% ipython --no-banner

In [1]: import numpy as np

In [2]: import numpy.linalg as la

In [3]: np.set_printoptions(precision=3, suppress=True, linewidth=160, floatmode="fixed")

In [4]: W0 = np.array([[1, -2, 1, 2], [-1, 0, -1, 2], [0, 2, -2, 1], [2, 0, 1, 1]])

In [5]: print(W0)
[[ 1 -2  1  2]
 [-1  0 -1  2]
 [ 0  2 -2  1]
 [ 2  0  1  1]]

In [6]: rng = np.random.default_rng(876)

In [7]: z = rng.permutation(4)

In [8]: B = W0[:, z] * rng.choice([-1, 1], 4)

In [9]: print(B)
[[ 2  1 -2  1]
 [ 0 -1 -2 -1]
 [-2 -2 -1  0]
 [ 0  1 -1  2]]

In [10]: U, _, VT = la.svd(W0.T @ B)

In [11]: print(z)
[1 2 3 0]

In [12]: f = np.array([0, 1])

In [13]: print(np.polyval(f, W0[1]))
[1 1 1 1]

In [14]: print(np.cross(W0[1, :3], W0[0, :3]))
[-2  0  2]

In [15]: X = np.load("layer3.npy")

In [16]: print(X)
[[ 2  3  4]
 [ 5  6  7]
 [ 8  9 10]
 [11 12 13]]

In [17]: W1 = np.array([[3, -4], [1, -3], [-2, 1]])

In [18]: b = np.array([1, -1])

In [19]: hid = np.maximum(X @ W1 + b, 0)

In [20]: print((hid > 0).mean(axis=0))
[1.000 0.000]

In [21]: Z = np.array([[1, -2, -1], [-1, 2, 2]])

In [22]: print((hid @ Z).round(6).argmax(axis=1))
[0 0 0 0]

In [23]: print(hid @ Z)
[[  2  -4  -2]
 [  8 -16  -8]
 [ 14 -28 -14]
 [ 20 -40 -20]]

In [24]: A = np.array([[1.0, 0.0, 0.0], [0.0, 1.0, 0.0], [0.5, 0.0, 0.5]])

In [25]: # splits into 2 blocks

In [26]: print(A @ A)
[[1.000 0.000 0.000]
 [0.000 1.000 0.000]
 [0.750 0.000 0.250]]

In [27]: print(np.allclose(A @ A.T, A.T @ A))
False

In [28]: print(round(float(np.abs(la.eigvals(A)).max()), 3))
1.0

In [29]: print((A - A.T) / 2)
[[ 0.000  0.000 -0.250]
 [ 0.000  0.000  0.000]
 [ 0.250  0.000  0.000]]

In [30]: print(la.matrix_power(A, 2))
[[1.000 0.000 0.000]
 [0.000 1.000 0.000]
 [0.750 0.000 0.250]]

In [31]: print(la.matrix_power(A - np.diag(np.diag(A)), 3))
[[0.000 0.000 0.000]
 [0.000 0.000 0.000]
 [0.000 0.000 0.000]]

In [32]: print(np.prod(np.diag(A)), round(la.det(A), 3))
0.5 0.5

In [33]: print([int(la.matrix_rank(la.matrix_power(A, p))) for p in range(1, 4)])
[3, 3, 3]

In [34]: print(la.matrix_rank(A - A[0, 0] * np.eye(3)))
1

In [35]: print(A @ A)
[[1.000 0.000 0.000]
 [0.000 1.000 0.000]
 [0.750 0.000 0.250]]

In [36]: z = rng.permutation(3)

In [37]: B = A[:, z] * rng.choice([-1, 1], 3)

In [38]: print(B)
[[ 0.000  1.000 -0.000]
 [ 1.000  0.000 -0.000]
 [ 0.000  0.500 -0.500]]

In [39]: U, _, VT = la.svd(A.T @ B)

In [40]: print(np.round(la.lstsq(A, B)[0], 3) + 0)
[[ 0.000  1.000  0.000]
 [ 1.000  0.000  0.000]
 [ 0.000  0.000 -1.000]]

In [41]: print((B + B.T) / 2)
[[ 0.000  1.000  0.000]
 [ 1.000  0.000  0.250]
 [ 0.000  0.250 -0.500]]

In [42]: print(np.round(la.det(B), 3))
0.5

In [43]: print(la.matrix_power(B, 2))
[[ 1.000  0.000  0.000]
 [ 0.000  1.000  0.000]
 [ 0.500 -0.250  0.250]]

In [44]: print(np.trace(B))
-0.5

In [45]: print((B - B.T) / 2)
[[ 0.000  0.000 -0.000]
 [ 0.000  0.000 -0.250]
 [ 0.000  0.250  0.000]]

In [46]: arr = np.loadtxt("arr.csv", delimiter=",")

In [47]: print(arr)
[[ 1.000  1.000  1.000  1.000 -1.000 -1.000 -1.000 -1.000]
 [ 1.000 -1.000 -1.000  1.000 -1.000  1.000  1.000 -1.000]
 [ 1.000  1.000 -1.000 -1.000  1.000  1.000 -1.000 -1.000]]

In [48]: x = np.array([2, 1, -1, 1, -1, -2, 1, -2])

In [49]: print(np.einsum("ij,j->i", arr, x))
[7.000 5.000 1.000]

In [50]: print(arr @ np.ones(8))
[0.000 0.000 0.000]

In [51]: print(la.norm(arr, axis=0))
[1.732 1.732 1.732 1.732 1.732 1.732 1.732 1.732]

In [52]: print(round(float(la.norm(arr) ** 2 / la.norm(arr, 2) ** 2), 3))
3.0

In [53]: print(la.norm(arr, axis=1))
[2.828 2.828 2.828]

In [54]: print(round(float(la.norm(arr[1] - arr[0])), 3))
4.0

In [55]: def softmax(z):
    ...:     e = np.exp(z - z.max(axis=-1, keepdims=True))
    ...:     return e / e.sum(axis=-1, keepdims=True)
    ...: 

In [56]: print(softmax(arr).sum(axis=1))
[1.000 1.000 1.000]

In [57]: print(softmax(arr[0]))
[0.220 0.220 0.220 0.220 0.030 0.030 0.030 0.030]

In [58]: S = arr @ arr.T / np.sqrt(8)

In [59]: print(softmax(S + np.triu(np.full(S.shape, -np.inf), 1)))
[[1.000 0.000 0.000]
 [0.056 0.944 0.000]
 [0.053 0.053 0.894]]

In [60]: print(softmax(S))
[[0.894 0.053 0.053]
 [0.053 0.894 0.053]
 [0.053 0.053 0.894]]

In [61]: print(softmax(S).round(6).argmax(axis=1))
[0 1 2]

In [62]: z = rng.permutation(4)

In [63]: print(z)
[0 3 2 1]

In [64]: B = W0[z][:, z]

In [65]: print(np.diag(B))
[ 1  1 -2  0]

In [66]: print(np.trace(B))
0

In [67]: B = np.array([[3, 1], [2, 3], [2, -2], [3, -1], [-3, 0], [1, 3], [-2, -2], [2, -3]])

In [68]: print(la.matrix_rank(np.vstack([arr, B.T])))
5

In [69]: print(la.matrix_rank(arr @ B))
2

In [70]: print(arr @ B)
[[12.000  3.000]
 [ 2.000  3.000]
 [-2.000 15.000]]

In [71]: print(np.einsum("ij->j", arr))
[ 3.000  1.000 -1.000  1.000 -1.000  1.000 -1.000 -3.000]

In [72]: E = np.loadtxt("dump.csv", delimiter=",")

In [73]: print(E)
[[-1.244 -1.399  1.876]
 [-1.399  1.119  0.340]
 [ 1.876  0.340  0.126]]

In [74]: # equal to its transpose

In [75]: print(round(la.eigvals(E).sum().real, 3))
0.001

In [76]: print(round(la.det(E[::-1]), 3))
6.001

In [77]: print(np.round(np.einsum("ii->", E), 3))
0.001

In [78]: print(la.eigvals(E))
[-3.000  2.001  1.000]

In [79]: print(np.round(la.det(2 * E), 3), np.round(la.det(E), 3))
-48.008 -6.001

In [80]: print(np.kron(np.eye(2, dtype=int), E))
[[-1.244 -1.399  1.876 -0.000 -0.000  0.000]
 [-1.399  1.119  0.340 -0.000  0.000  0.000]
 [ 1.876  0.340  0.126  0.000  0.000  0.000]
 [-0.000 -0.000  0.000 -1.244 -1.399  1.876]
 [-0.000  0.000  0.000 -1.399  1.119  0.340]
 [ 0.000  0.000  0.000  1.876  0.340  0.126]]

In [81]: B = np.array([[-2, 1], [-2, -1]])

In [82]: Z = np.kron(B, E)

In [83]: print(la.matrix_rank(Z))
6

In [84]: print(np.allclose(E, E.T))
True

In [85]: print(E @ E)
[[ 7.024  0.813 -2.573]
 [ 0.813  3.325 -2.201]
 [-2.573 -2.201  3.651]]

In [86]: print(round(la.det(E), 3))
-6.001

In [87]: print(la.matrix_power(E, 2))
[[ 7.024  0.813 -2.573]
 [ 0.813  3.325 -2.201]
 [-2.573 -2.201  3.651]]

In [88]: print(round(np.abs(la.eigvals(E)).max(), 3))
3.0

In [89]: print((E - E.T) / 2)
[[0.000 0.000 0.000]
 [0.000 0.000 0.000]
 [0.000 0.000 0.000]]

In [90]: ev, evecs = la.eigh(E)

In [91]: x = np.array([-1, 1, 2])

In [92]: print(evecs * np.abs(ev) @ evecs.T)
[[ 2.583  0.104 -0.584]
 [ 0.104  1.709 -0.626]
 [-0.584 -0.626  1.708]]

In [93]: print(round(x @ E @ x, 3))
-2.967

In [94]: print(np.abs(E).sum(axis=1).max(), round(float(np.abs(ev).max()), 3))
4.519 3.0

In [95]: feats = np.load("x.npy")

In [96]: print(feats)
[[-1  0  0  0]
 [ 0  1  1  3]
 [ 0  0  1 -1]
 [ 0  0  0 -1]]

In [97]: # 2 groups of indices that never mix

In [98]: print(feats @ feats)
[[ 1  0  0  0]
 [ 0  1  2 -1]
 [ 0  0  1  0]
 [ 0  0  0  1]]

In [99]: print((feats != 0).astype(int))
[[1 0 0 0]
 [0 1 1 1]
 [0 0 1 1]
 [0 0 0 1]]

In [100]: print(np.round(la.det(feats), 3))
1.0

In [101]: print((la.matrix_power((feats != 0) + (feats.T != 0) + np.eye(4), 4) > 0).astype(int))
[[1 0 0 0]
 [0 1 1 1]
 [0 1 1 1]
 [0 1 1 1]]

In [102]: M = np.array([[0, 0, 0], [1, -1, 0], [2, 1, 2]])

In [103]: print(M)
[[ 0  0  0]
 [ 1 -1  0]
 [ 2  1  2]]

In [104]: # rows and columns are dependent

In [105]: x = np.array([-3, -3, 1, -2, 1, -2, 2, 2])

In [106]: a = np.maximum(arr @ x, 0)

In [107]: print(np.flatnonzero(a > 1e-9))
[]

In [108]: print(np.maximum(arr @ x, 0) - np.maximum(-arr @ x, 0))
[-10.000  -6.000 -10.000]

In [109]: print(arr.T @ a)
[0.000 0.000 0.000 0.000 0.000 0.000 0.000 0.000]

In [110]: U, sig, VT = la.svd(M)

In [111]: evecs = VT[:(sig > 1e-8).sum()]

In [112]: x = M[2] + -2 * M[0] + rng.integers(2) * np.eye(3)[0]

In [113]: print(x)
[2.000 1.000 2.000]

In [114]: print(np.round(la.norm(x - evecs.T @ evecs @ x), 3))
0.0

In [115]: print(la.matrix_rank(np.vstack([M, x])))
2

In [116]: x = np.array([8, -7, -8])

In [117]: print((M @ x).argmax())
1

In [118]: print(M @ x)
[ 0 15 -7]

In [119]: print(M @ np.eye(3)[0])
[0.000 1.000 2.000]

In [120]: B = M + rng.integers(-2, 3, (3, 2)) @ rng.integers(-2, 3, (2, 3))

In [121]: print(B)
[[ 2 -1  0]
 [-1  1 -2]
 [ 4 -2  6]]

In [122]: print(np.abs(B - M).sum(axis=1))
[3 6 9]

In [123]: print(B - M)
[[ 2 -1  0]
 [-2  2 -2]
 [ 2 -3  4]]

In [124]: mat = np.load("a.npy")

In [125]: print(mat)
[[ 1  0  0]
 [ 0 -3  0]
 [-1  2  0]]

In [126]: print(la.matrix_rank(mat - mat[0, 0] * np.eye(3)))
2

In [127]: print(mat @ mat)
[[ 1  0  0]
 [ 0  9  0]
 [-1 -6  0]]

In [128]: print([int(la.matrix_rank(la.matrix_power(mat, p))) for p in range(1, 4)])
[2, 2, 2]

In [129]: print(np.sort(la.eigvals(mat)))
[-3.000  0.000  1.000]

In [130]: print(np.sort(np.abs(la.eigvals(mat))))
[0.000 1.000 3.000]

In [131]: print(round(float(np.abs(la.eigvals(mat)).max()), 3))
3.0

In [132]: print((mat + mat.T) / 2)
[[ 1.000  0.000 -0.500]
 [ 0.000 -3.000  1.000]
 [-0.500  1.000  0.000]]

In [133]: print((mat - mat.T) / 2)
[[ 0.000  0.000  0.500]
 [ 0.000  0.000 -1.000]
 [-0.500  1.000  0.000]]

In [134]: print(np.trace(mat))
-2
